$ ipython --no-banner

In [1]: import numpy as np

In [2]: from numpy import linalg as LA

In [3]: np.set_printoptions(precision=3, suppress=True, linewidth=140, sign=" ")

In [4]: rd = lambda a: np.round(a, 3) + 0

In [5]: K = np.load("x.npy")

In [6]: K
Out[6]: 
array([[ 1,  0,  0,  0],
       [ 1,  1,  0,  0],
       [ 0,  1,  1,  0],
       [ 1,  0,  0,  1]])

In [7]: rd(np.sort(LA.eigvals(K)))
Out[7]: array([ 1.,  1.,  1.,  1.])

In [8]: np.prod(np.diag(K)), rd(LA.det(K))
Out[8]: (np.int64(1), np.float64(1.0))

In [9]: LA.matrix_rank(K - K[0, 0] * np.eye(4))
Out[9]: np.int64(2)

In [10]: t = np.radians(120)

In [11]: Rm = np.eye(4)

In [12]: Rm[1, 1] = Rm[3, 3] = np.cos(t)

In [13]: Rm[1, 3], Rm[3, 1] = -np.sin(t), np.sin(t)

In [14]: rd(Rm)
Out[14]: 
array([[ 1.   ,  0.   ,  0.   ,  0.   ],
       [ 0.   , -0.5  ,  0.   , -0.866],
       [ 0.   ,  0.   ,  1.   ,  0.   ],
       [ 0.   ,  0.866,  0.   , -0.5  ]])

In [15]: A2 = K @ Rm.T

In [16]: rd(np.abs(A2 - K).max(axis=0))
Out[16]: array([ 0. ,  1.5,  0. ,  1.5])

In [17]: rd(A2)
Out[17]: 
array([[ 1.   ,  0.   ,  0.   ,  0.   ],
       [ 1.   , -0.5  ,  0.   ,  0.866],
       [ 0.   , -0.5  ,  1.   ,  0.866],
       [ 1.   , -0.866,  0.   , -0.5  ]])

In [18]: E = np.load("out2.npy")

In [19]: E
Out[19]: 
array([[ 2,  3,  2],
       [ 0,  5,  6],
       [ 0,  0,  4]])

In [20]: A2 = np.inv(E)
AttributeError: module 'numpy' has no attribute 'inv'


In [21]: A2 = LA.inv(E)

In [22]: rd(LA.inv(A2))
Out[22]: 
array([[ 2.,  3.,  2.],
       [ 0.,  5.,  6.],
       [ 0.,  0.,  4.]])

In [23]: np.allclose(A2, E.T)
Out[23]: False

In [24]: rd(LA.det(E) * LA.det(A2))
Out[24]: np.float64(1.0)

In [25]: rd(np.sort(LA.eigvals(E)))
Out[25]: array([ 2.,  4.,  5.])

In [26]: LA.matrix_power(E - np.diag(np.diag(E)), 3)
Out[26]: 
array([[ 0,  0,  0],
       [ 0,  0,  0],
       [ 0,  0,  0]])

In [27]: E @ E
Out[27]: 
array([[  4,  21,  30],
       [  0,  25,  54],
       [  0,   0,  16]])

In [28]: np.prod(np.diag(E)), rd(LA.det(E))
Out[28]: (np.int64(40), np.float64(40.0))

In [29]: x0 = np.array([-3, 1, -1])

In [30]: rhs = E @ x0

In [31]: coef, lr = np.zeros(3), 1 / LA.norm(E, 2) ** 2

In [32]: for i in range(5):
    ...:     coef -= lr * E.T @ (E @ coef - rhs)
    ...:     if i % 1 == 0: print(i, round(LA.norm(E @ coef - rhs), 3))
    ...: 
0 4.801
1 4.67
2 4.544
3 4.42
4 4.301

In [33]: rd(LA.cond(E))
Out[33]: np.float64(6.073)
